$ python -q
>>> import numpy as np
>>> np.set_printoptions(precision=3, suppress=True, linewidth=140, sign=" ")
>>> feats = np.array([[2, 3, 2], [3, 4, -1], [2, -1, 0]])
>>> print(feats)
[[ 2  3  2]
 [ 3  4 -1]
 [ 2 -1  0]]
>>> q = feats.astype(float).copy()
>>> for j in range(3):
...     q[:, j] -= q[:, :j] @ (q[:, :j].T @ q[:, j])
...     q[:, j] /= np.linalg.norm(q[:, j])
... 
>>> print(np.round(q.T @ q, 3) + 0)
[[ 1.  0.  0.]
 [ 0.  1.  0.]
 [ 0.  0.  1.]]
>>> np.round(q.T @ feats, 3) + 0
array([[ 4.123,  3.881,  0.243],
       [ 0.   ,  3.308,  0.32 ],
       [ 0.   ,  0.   ,  2.2  ]])
>>> round(np.linalg.norm(feats[1], 1), 3), round(float(np.linalg.norm(feats[1], np.inf)), 3)
(np.float64(8.0), 4.0)
>>> feats[1] @ feats[0]
np.int64(16)
>>> print(np.linalg.norm(feats, axis=1))
[ 4.123  5.099  2.236]
>>> np.round(np.linalg.norm(feats, "nuc"), 3)
np.float64(10.594)
>>> data = np.load("a.npy")
>>> data
array([[  0. ,  -0.8,  -2.9],
       [ -1. ,   1.7,  -0.9],
       [ 12. ,   8. , -18. ],
       [  0.8,  -0.8,  -1.2],
       [  1.4,  -1.6,   0.3],
       [ -0.9,  -0.4,   0.4],
       [  0.4,  -1. ,   1.1],
       [ -1.2,  -1.3,   0. ],
       [  0.2,   0.1,   0.8],
       [  1.1,   0.1,  -0.1]])
>>> # row 2 dominates
>>> proj = data @ np.linalg.solve(data.T @ data, data.T)
>>> np.diag(proj)
array([ 0.585,  0.359,  0.986,  0.148,  0.4  ,  0.034,  0.126,  0.23 ,  0.053,  0.08 ])
>>> round(np.trace(proj), 3)
np.float64(3.0)
>>> np.round(np.linalg.eigvalsh(proj), 3) + 0
array([ 0.,  0.,  0.,  0.,  0.,  0.,  0.,  1.,  1.,  1.])
>>> other = np.c_[data[:, :1] @ np.array([[-2]]), np.array([1, 1, 1, 2, 2, 0, 0, 0, 1, 1])]
>>> other
array([[  0. ,   1. ],
       [  2. ,   1. ],
       [-24. ,   1. ],
       [ -1.6,   2. ],
       [ -2.8,   2. ],
       [  1.8,   0. ],
       [ -0.8,   0. ],
       [  2.4,   0. ],
       [ -0.4,   1. ],
       [ -2.2,   1. ]])
>>> np.round(np.linalg.lstsq(data, other[:, 0])[0], 3) + 0
array([-2.,  0.,  0.])
>>> np.linalg.matrix_rank(other)
np.int64(2)
>>> arr = np.array([[40.0, 48.0, 48.0, -30.0],
...     [48.0, 68.0, 64.0, -40.0],
...     [48.0, 64.0, 68.0, -40.0],
...     [-30.0, -40.0, -40.0, 29.0]])
>>> w, vecs = np.linalg.eig(arr)
>>> np.sort(np.linalg.eigvals(np.linalg.inv(arr)))
array([ 0.005,  0.25 ,  0.25 ,  0.25 ])
>>> np.sort(np.linalg.eigvals(arr @ arr))
array([    16.,     16.,     16.,  37249.])
>>> np.einsum("ij,ji->", arr, arr)
np.float64(37297.0)
>>> np.kron(np.eye(2, dtype=int), arr)
array([[ 40.,  48.,  48., -30.,   0.,   0.,   0.,  -0.],
       [ 48.,  68.,  64., -40.,   0.,   0.,   0.,  -0.],
       [ 48.,  64.,  68., -40.,   0.,   0.,   0.,  -0.],
       [-30., -40., -40.,  29.,  -0.,  -0.,  -0.,   0.],
       [  0.,   0.,   0.,  -0.,  40.,  48.,  48., -30.],
       [  0.,   0.,   0.,  -0.,  48.,  68.,  64., -40.],
       [  0.,   0.,   0.,  -0.,  48.,  64.,  68., -40.],
       [ -0.,  -0.,  -0.,   0., -30., -40., -40.,  29.]])
>>> round(np.linalg.eigvals(arr).sum().real, 3)
np.float64(205.0)
>>> np.round(np.linalg.det(arr.T), 3)
np.float64(12352.0)
>>> np.einsum("ii->", arr)
np.float64(205.0)
>>> round(float(np.linalg.det(arr[::-1])), 3)
12352.0
